>>> import numpy as np
>>> np.set_printoptions(precision=2, suppress=True, linewidth=200, floatmode="fixed")
>>> def rd(a):
...     return np.round(a, 2) + 0
... 
>>> X = np.loadtxt("case11.csv", delimiter=",")
>>> print(X)
[[-1.00 -1.00  0.00  0.00  0.00  0.00]
 [ 3.00  1.00  0.00  0.00  0.00  0.00]
 [ 0.00  2.00  0.00  0.00  0.00  0.00]
 [ 0.00  0.00 -1.00 -1.00  0.00  0.00]
 [ 0.00  0.00  3.00  1.00  0.00  0.00]
 [ 0.00  0.00  0.00  2.00  0.00  0.00]
 [ 0.00  0.00  0.00  0.00 -1.00 -1.00]
 [ 0.00  0.00  0.00  0.00  3.00  1.00]
 [ 0.00  0.00  0.00  0.00  0.00  2.00]]
>>> out = X / np.sqrt((X ** 2).mean(axis=1, keepdims=True))
>>> print(np.linalg.matrix_rank(out) == np.linalg.matrix_rank(X))
True
>>> x0 = np.array([-3, 0, 1, 3, 0, 2])
>>> a = np.maximum(X @ x0, 0)
>>> print(np.maximum(X @ x0, 0) - np.maximum(-X @ x0, 0))
[ 3.00 -9.00  0.00 -4.00  6.00  6.00 -2.00  2.00  4.00]
>>> print(X * (a > 1e-9)[:, None])
[[-1.00 -1.00  0.00  0.00  0.00  0.00]
 [ 0.00  0.00  0.00  0.00  0.00  0.00]
 [ 0.00  0.00  0.00  0.00  0.00  0.00]
 [ 0.00  0.00 -0.00 -0.00  0.00  0.00]
 [ 0.00  0.00  3.00  1.00  0.00  0.00]
 [ 0.00  0.00  0.00  2.00  0.00  0.00]
 [ 0.00  0.00  0.00  0.00 -0.00 -0.00]
 [ 0.00  0.00  0.00  0.00  3.00  1.00]
 [ 0.00  0.00  0.00  0.00  0.00  2.00]]
>>> print(np.flatnonzero(a > 1e-9))
[0 4 5 7 8]
>>> A = np.loadtxt("a.csv", delimiter=",")
>>> print(A)
[[ 3.00  1.00 -1.00 -1.00  3.00  1.00 -6.00  0.00]
 [-3.00 -1.00  3.00  0.00 -2.00  2.00  4.00  1.00]
 [-1.00  2.00  0.00  0.00  3.00  1.00 -6.00  3.00]
 [ 3.00  1.00 -1.00  1.00  1.00 -1.00 -2.00 -3.00]
 [ 2.00 -1.00 -2.00  3.00  1.00  2.00 -2.00 -1.00]
 [-2.00 -3.00  1.00 -2.00  3.00  1.00 -6.00 -3.00]
 [ 2.00 -3.00  0.00  1.00 -2.00  1.00  4.00 -2.00]
 [-2.00  2.00 -3.00  0.00 -2.00  2.00  4.00 -1.00]
 [-2.00  2.00  0.00 -2.00 -2.00 -3.00  4.00 -1.00]]
>>> t3 = np.stack([A, -1 * A, A[::-1]])
>>> print(t3.shape)
(3, 9, 8)
>>> print(rd(np.linalg.norm(t3, axis=(1, 2))))
[20.32 20.32 20.32]
>>> print((t3 @ A.T).shape)
(3, 9, 9)
>>> print(np.linalg.matrix_rank(t3.reshape(3, -1)))
2
